$ python3 -q
>>> import numpy as np
>>> np.set_printoptions(precision=3, suppress=True, linewidth=140)
>>> W0 = np.array([[-4, -4, 1, -3, -2, -1, -3],
...     [-4, 2, 0, -1, 1, 2, -1],
...     [1, 0, 4, -1, 2, -2, 4],
...     [-3, -1, -1, 4, 1, 0, 1],
...     [-2, 1, 2, 1, -2, 0, 2],
...     [-1, 2, -2, 0, 0, 4, 3],
...     [-3, -1, 4, 1, 2, 3, -4]])
>>> W0
array([[-4, -4,  1, -3, -2, -1, -3],
       [-4,  2,  0, -1,  1,  2, -1],
       [ 1,  0,  4, -1,  2, -2,  4],
       [-3, -1, -1,  4,  1,  0,  1],
       [-2,  1,  2,  1, -2,  0,  2],
       [-1,  2, -2,  0,  0,  4,  3],
       [-3, -1,  4,  1,  2,  3, -4]])
>>> x0 = np.array([3, 0, 3, 3, 2, 2, 2])
>>> W0 * x0
array([[-12,   0,   3,  -9,  -4,  -2,  -6],
       [-12,   0,   0,  -3,   2,   4,  -2],
       [  3,   0,  12,  -3,   4,  -4,   8],
       [ -9,   0,  -3,  12,   2,   0,   2],
       [ -6,   0,   6,   3,  -4,   0,   4],
       [ -3,   0,  -6,   0,   0,   8,   6],
       [ -9,   0,  12,   3,   4,   6,  -8]])
>>> (W0 @ x0).argmax()
np.int64(2)
>>> W0 @ x0
array([-30, -11,  20,   4,   3,   5,   8])
>>> Uu, sigma, vt = np.linalg.svd(W0, full_matrices=False)
>>> Uu.shape, sigma.shape, vt.shape
((7, 7), (7,), (7, 7))
>>> np.abs(Uu[:, 0]).round(6).argmax()
np.int64(6)
>>> np.allclose(Uu * sigma @ vt, W0)
True
>>> np.round(Uu.T @ Uu, 3) + 0
array([[1., 0., 0., 0., 0., 0., 0.],
       [0., 1., 0., 0., 0., 0., 0.],
       [0., 0., 1., 0., 0., 0., 0.],
       [0., 0., 0., 1., 0., 0., 0.],
       [0., 0., 0., 0., 1., 0., 0.],
       [0., 0., 0., 0., 0., 1., 0.],
       [0., 0., 0., 0., 0., 0., 1.]])
>>> (sigma > 1e-8).sum()
np.int64(7)
>>> K = np.array([[-0.7, 1.0, 0.9, -0.2, -0.7],
...     [0.8, 0.3, -0.9, 0.3, -1.1],
...     [-0.1, 1.1, 0.7, -0.6, -0.8],
...     [-0.5, -1.2, -0.2, -1.6, -1.3],
...     [0.5, -0.9, -0.5, -0.1, 0.9],
...     [-1.4, 2.0, 1.4, -0.8, -1.6]])
>>> x0 = np.array([1, 1, 2, 2, -2])
>>> target = K @ x0
>>> c, lr = np.zeros(5), 1 / np.linalg.norm(K, 2) ** 2
>>> for i in range(8):
...     c -= lr * K.T @ (K @ c - target)
...     if i % 2 == 0: print(i, round(np.linalg.norm(K @ c - target), 3))
... 
0 3.218
2 1.966
4 1.337
6 0.999
>>> round(np.linalg.cond(K), 3)
np.float64(20.35)
>>> c
array([ 0.077,  2.   ,  0.415,  0.776, -0.933])
